In [1]: import numpy as np

In [2]: from numpy import linalg as LA

In [3]: np.set_printoptions(suppress=True, linewidth=160)

In [4]: rd = lambda a: np.round(a, 3) + 0

In [5]: X = np.load("run14.npy")

In [6]: X
Out[6]: 
array([[-3, -3, -2],
       [ 0,  0,  0],
       [ 0, -3, -3],
       [-1, -3,  0],
       [ 0,  0,  0],
       [-3, -3, -2],
       [-3, -6, -5],
       [ 0,  0,  0],
       [-1, -6, -3],
       [ 0,  0,  0],
       [ 0,  0,  0],
       [ 0,  0,  0],
       [-3, -6, -5],
       [ 0,  0,  0],
       [ 0,  0,  0],
       [ 0,  0,  0],
       [-1, -3,  0],
       [ 0,  0,  0],
       [-3, -3, -2]])

In [7]: Xc = X - X.mean(axis=0)

In [8]: left, sig, VT = LA.svd(Xc, full_matrices=False)

In [9]: np.abs(VT[0]).argmax()
Out[9]: np.int64(1)

In [10]: rd(sig ** 2 / (sig ** 2).sum())
Out[10]: array([0.895, 0.061, 0.044])

In [11]: mat = np.loadtxt("m.csv", delimiter=",")

In [12]: rd(mat)
Out[12]: 
array([[ 1.   ,  0.   ,  0.   ,  0.   ],
       [ 0.   ,  0.309,  0.   ,  0.951],
       [ 0.   ,  0.   ,  1.   ,  0.   ],
       [ 0.   , -0.951,  0.   ,  0.309]])

In [13]: Q, V = LA.qr(mat[:, :1])[0], LA.qr(mat[:, 1:])[0]

In [14]: sig = LA.svd(Q.T @ V, compute_uv=False)

In [15]: rd(LA.norm(Q @ Q.T - V @ V.T, 2))
Out[15]: np.float64(1.0)

In [16]: (sig > 0.9).sum()
Out[16]: np.int64(0)

In [17]: dist = LA.norm(X[:, None] - X[None], axis=-1)

In [18]: dist.shape
Out[18]: (19, 19)

In [19]: (dist + 1e9 * np.eye(19)).round(6).argmin(axis=1)
Out[19]: array([ 5,  4,  0, 16,  1,  0, 12,  1,  6,  1,  1,  1,  6,  1,  1,  1,  3,  1,  0])

In [20]: LA.matrix_rank(dist ** 2)
Out[20]: np.int64(5)

In [21]: rd(LA.norm(X, axis=1))
Out[21]: array([4.69 , 0.   , 4.243, 3.162, 0.   , 4.69 , 8.367, 0.   , 6.782, 0.   , 0.   , 0.   , 8.367, 0.   , 0.   , 0.   , 3.162, 0.   , 4.69 ])

In [22]: rd(dist[:5, :5])
Out[22]: 
array([[0.   , 4.69 , 3.162, 2.828, 4.69 ],
       [4.69 , 0.   , 4.243, 3.162, 0.   ],
       [3.162, 4.243, 0.   , 3.162, 4.243],
       [2.828, 3.162, 3.162, 0.   , 3.162],
       [4.69 , 0.   , 4.243, 3.162, 0.   ]])
